>>> import numpy as np
>>> import numpy.linalg as la
>>> np.set_printoptions(suppress=True, linewidth=140)
>>> m1 = np.loadtxt("layer1.csv", delimiter=",")
>>> m1
array([[-18.8, -11.4,  -5.1,  -1.3,   4. ],
       [ -5.6,  -2.2,  -0.5,   4.3,   1.7],
       [ -2.6,   4.9,  -4.4,  10.8,   2. ],
       [-15.5,  -4.3,  -7.2,  -1.3,  -1.1],
       [ -8.7,  -2.4,  -4. ,   3.2,   0.8],
       [ -9.8,  -3.6,  -4.4,   0.5,   0. ],
       [  1. ,   1.3,  -1.3,   3.1,  -0.1],
       [-18.9,  -9.9,  -3.3,   1.7,   2.5],
       [ -5.8,  -5.6,   0.5,  -6.1,  -2.7],
       [-19. , -10.7,  -0.1,  -1.3,   2.7],
       [ -7.8,  -5.9,   2.1,  -1. ,   4.1],
       [ 11.7,   2. ,   5.7,  -4.2,  -1.3],
       [  5.1,   2.6,   1.1,  -1.6,  -1. ],
       [-13.5,  -1.3,  -8.5,   3.9,   1. ],
       [  8.3,   3. ,   3.5,   2.2,   0.9],
       [ -4.4,  -6.4,   1.5,  -6. ,  -0.7],
       [ -5.8,  -4.5,   1.2,  -2.3,   0.5],
       [  4.8,   1.2,   1.2,   0.7,  -0.2],
       [  4.4,   3.1,   1. ,   0.4,  -0.8],
       [  4.6,   2.9,   1.6,   4.8,   0.4],
       [ -5.7,  -5.5,   1.3,  -1.3,  -1.3],
       [ -0.8,  -1. ,   0.4,   0.8,   0.5],
       [ -2.7,  -3.4,   0.7,  -3.8,  -0.9],
       [-11. ,  -4.9,  -3.2,   0.1,  -0.2],
       [  0.2,  -1.1,   1. ,  -1.5,  -1.1],
       [ -1.4,   2.1,  -3.2,  -1.9,  -1.7],
       [ -0.6,  -3.1,   2.9,  -1.9,   1. ],
       [ 19.1,  10.8,   4.8,   3.5,  -0.6],
       [  6.5,   0. ,   5.1,  -0.7,  -0.5]])
>>> Xc = m1 - m1.mean(axis=0)
>>> vecs = la.svd(Xc)[2][:3]
>>> Y = Xc - Xc @ vecs.T @ vecs
>>> np.round(np.cov(Xc @ vecs.T, rowvar=False), 1) + 0
array([[112.5,   0. ,   0. ],
       [  0. ,  19.6,   0. ],
       [  0. ,   0. ,   5.3]])
>>> la.norm(Y, axis=1).round(6).argmax()
np.int64(0)
